% python3 -q
>>> import numpy as np
>>> import numpy.linalg as la
>>> np.set_printoptions(precision=1, suppress=True, linewidth=120, sign=" ")
>>> def rd(a):
...     return np.round(a, 1) + 0
... 
>>> J = np.array([[-1, 0, 0], [0, 4, 0], [0, 0, 4]])
>>> # triangular, det is the product of the diagonal
>>> np.prod(np.diag(J)), rd(la.det(J))
(np.int64(-16), np.float64(-16.0))
>>> [int(la.matrix_rank(la.matrix_power(J, p))) for p in range(1, 4)]
[3, 3, 3]
>>> la.matrix_power(J - np.diag(np.diag(J)), 3)
array([[ 0,  0,  0],
       [ 0,  0,  0],
       [ 0,  0,  0]])
>>> la.matrix_rank(J - J[0, 0] * np.eye(3))
np.int64(2)
>>> ang = np.radians(72)
>>> r_ = np.eye(3)
>>> r_[2, 2] = r_[0, 0] = np.cos(ang)
>>> r_[2, 0], r_[0, 2] = -np.sin(ang), np.sin(ang)
>>> rd(r_)
array([[ 0.3,  0. ,  1. ],
       [ 0. ,  1. ,  0. ],
       [-1. ,  0. ,  0.3]])
>>> M2 = J @ r_.T
>>> np.allclose(la.norm(J, axis=1), la.norm(M2, axis=1))
True
>>> rd(la.svd(J, compute_uv=False)), rd(la.svd(M2, compute_uv=False))
(array([ 4.,  4.,  1.]), array([ 4.,  4.,  1.]))
>>> rd(np.sort(la.eigvals(r_).real))
array([ 0.3,  0.3,  1. ])
>>> (r_ != 0).astype(int)
array([[ 1,  0,  1],
       [ 0,  1,  0],
       [ 1,  0,  1]])
>>> rd(la.det(r_))
np.float64(1.0)
>>> vals, vecs = la.eig(J)
>>> rd(np.sort(la.eigvals(J.T)))
array([-1.,  4.,  4.])
>>> rd(np.sort(la.eigvals(J @ J)))
array([  1.,  16.,  16.])
>>> vals
array([-1.,  4.,  4.])
>>> Q = J.astype(float).copy()
>>> for j in range(3):
...     Q[:, j] -= Q[:, :j] @ (Q[:, :j].T @ Q[:, j])
...     Q[:, j] /= la.norm(Q[:, j])
... 
>>> Q
array([[-1.,  0.,  0.],
       [ 0.,  1.,  0.],
       [ 0.,  0.,  1.]])
>>> E = np.array([[23, 9, 11, 21], [9, 17, 7, 12], [11, 7, 16, 14], [21, 12, 14, 27]])
>>> # equal to its transpose
>>> vals, vecs = la.eig(E)
>>> rd(np.prod(vals))
np.float64(18215.0)
>>> rd(vals)
array([ 60.6,   3.4,   8. ,  11. ])
>>> rd(E @ vecs[:, 0] - vals[0] * vecs[:, 0])
array([ 0.,  0.,  0.,  0.])
>>> M2 = E[0, 0] * E[1:] - np.outer(E[1:, 0], E[0])
>>> M2
array([[   0,  310,   62,   87],
       [   0,   62,  247,   91],
       [   0,   87,   91,  180]])
>>> rd(E[:, 0] / E[0, 0])
array([ 1. ,  0.4,  0.5,  0.9])
>>> Lm = la.cholesky(E)
>>> rd(np.prod(np.diag(Lm)) ** 2), rd(la.det(E))
(np.float64(18215.0), np.float64(18215.0))
>>> rd(Lm @ Lm.T)
array([[ 23.,   9.,  11.,  21.],
       [  9.,  17.,   7.,  12.],
       [ 11.,   7.,  16.,  14.],
       [ 21.,  12.,  14.,  27.]])
>>> rd(E / np.sqrt(np.outer(np.diag(E), np.diag(E))))
array([[ 1. ,  0.5,  0.6,  0.8],
       [ 0.5,  1. ,  0.4,  0.6],
       [ 0.6,  0.4,  1. ,  0.7],
       [ 0.8,  0.6,  0.7,  1. ]])
>>> rd(np.diag(Lm) ** 2)
array([ 23. ,  13.5,  10.2,   5.8])
>>> rd(Lm)
array([[ 4.8,  0. ,  0. ,  0. ],
       [ 1.9,  3.7,  0. ,  0. ],
       [ 2.3,  0.7,  3.2,  0. ],
       [ 4.4,  1. ,  1. ,  2.4]])
>>> data = np.load("run0.npy")
>>> data
array([[ 1,  2,  0,  0],
       [ 2,  3,  0,  0],
       [ 0,  0,  1,  2],
       [ 0,  0,  2,  3]])
>>> # symmetric
>>> rd(la.eigvals(J).sum().real)
np.float64(7.0)
>>> rd(la.det(2 * J)), rd(la.det(J))
(np.float64(-128.0), np.float64(-16.0))
>>> rd(la.eigvals(J))
array([-1.,  4.,  4.])
>>> np.kron(np.eye(2, dtype=int), J)
array([[-1,  0,  0,  0,  0,  0],
       [ 0,  4,  0,  0,  0,  0],
       [ 0,  0,  4,  0,  0,  0],
       [ 0,  0,  0, -1,  0,  0],
       [ 0,  0,  0,  0,  4,  0],
       [ 0,  0,  0,  0,  0,  4]])
